% ipython --no-banner

In [1]: import numpy as np

In [2]: np.set_printoptions(precision=1, suppress=True, linewidth=160, legacy="1.25")

In [3]: E = np.load("data.npy")

In [4]: E
Out[4]: 
array([[-2, -2,  2],
       [-2, -2, -2],
       [ 2, -2, -2]])

In [5]: np.linalg.eigvals(E)
Out[5]: array([ 2., -4., -4.])

In [6]: np.kron(np.eye(2, dtype=int), E)
Out[6]: 
array([[-2, -2,  2,  0,  0,  0],
       [-2, -2, -2,  0,  0,  0],
       [ 2, -2, -2,  0,  0,  0],
       [ 0,  0,  0, -2, -2,  2],
       [ 0,  0,  0, -2, -2, -2],
       [ 0,  0,  0,  2, -2, -2]])

In [7]: np.poly(E)
Out[7]: array([  1.,   6.,   0., -32.])

In [8]: np.round(np.linalg.det(2 * E), 1), np.round(np.linalg.det(E), 1)
Out[8]: (256.0, 32.0)

In [9]: round(float(np.linalg.eigvals(E).sum().real), 1)
Out[9]: -6.0

In [10]: np.einsum("ij,ji->", E, E)
Out[10]: 36

In [11]: round(np.linalg.det(E[::-1]), 1)
Out[11]: -32.0

In [12]: Q = E.astype(float).copy()

In [13]: for j in range(3):
    ...:     Q[:, j] -= Q[:, :j] @ (Q[:, :j].T @ Q[:, j])
    ...:     Q[:, j] /= np.linalg.norm(Q[:, j])
    ...: 

In [14]: np.round(Q.T @ E, 1) + 0
Out[14]: 
array([[ 3.5,  1.2, -1.2],
       [ 0. ,  3.3,  1.6],
       [ 0. ,  0. ,  2.8]])

In [15]: Q.round(1) + 0
Out[15]: 
array([[-0.6, -0.4,  0.7],
       [-0.6, -0.4, -0.7],
       [ 0.6, -0.8,  0. ]])

In [16]: F = np.load("w.npy")

In [17]: F
Out[17]: 
array([[-1. , -2.2, -2.1, -1.8],
       [-0.5, -0.5,  1.5, -0.5],
       [-0.9,  1.7, -4.8,  1. ]])

In [18]: Uu, sv, VT = np.linalg.svd(F, full_matrices=False)

In [19]: np.round(Uu.T @ Uu, 1) + 0
Out[19]: 
array([[1., 0., 0.],
       [0., 1., 0.],
       [0., 0., 1.]])

In [20]: np.abs(Uu[:, 0]).round(6).argmax()
Out[20]: 2

In [21]: np.cumsum(sv ** 2) / np.sum(sv ** 2)
Out[21]: array([0.7, 1. , 1. ])

In [22]: np.abs(VT[0])
Out[22]: array([0.2, 0.2, 1. , 0.1])

In [23]: np.allclose(Uu * sv @ VT, F)
Out[23]: True

In [24]: X = np.array([[-4, -2, -4, 0, -4],
    ...:     [2, 1, 2, 0, 2],
    ...:     [-2, -1, -2, 0, -2],
    ...:     [2, 1, 2, 0, 2]])

In [25]: rank = np.linalg.matrix_rank(X)

In [26]: rank
Out[26]: 1

In [27]: null = np.linalg.svd(X)[2][rank:].T

In [28]: np.linalg.matrix_rank(X.T @ X), np.linalg.matrix_rank(X @ X.T)
Out[28]: (1, 1)

In [29]: null.shape
Out[29]: (5, 4)

In [30]: [int(np.linalg.matrix_rank(X[:, :j + 1])) for j in range(5)]
Out[30]: [1, 1, 1, 1, 1]

In [31]: [int(np.linalg.matrix_rank(X[:i])) for i in range(1, len(X) + 1)]
Out[31]: [1, 1, 1, 1]

In [32]: null @ null.T
Out[32]: 
array([[ 0.7, -0.2, -0.3,  0. , -0.3],
       [-0.2,  0.9, -0.2,  0. , -0.2],
       [-0.3, -0.2,  0.7,  0. , -0.3],
       [ 0. ,  0. ,  0. ,  1. ,  0. ],
       [-0.3, -0.2, -0.3,  0. ,  0.7]])

In [33]: rng = np.random.default_rng(48)

In [34]: M2 = X + rng.integers(-2, 3, (4, 1)) @ rng.integers(-2, 3, (1, 5))

In [35]: M2
Out[35]: 
array([[-6, -2,  0, -2, -8],
       [ 1,  1,  4, -1,  0],
       [-2, -1, -2,  0, -2],
       [ 2,  1,  2,  0,  2]])

In [36]: np.linalg.matrix_rank(M2 - X, tol=1e-8)
Out[36]: 1

In [37]: M2 - X
Out[37]: 
array([[-2,  0,  4, -2, -4],
       [-1,  0,  2, -1, -2],
       [ 0,  0,  0,  0,  0],
       [ 0,  0,  0,  0,  0]])
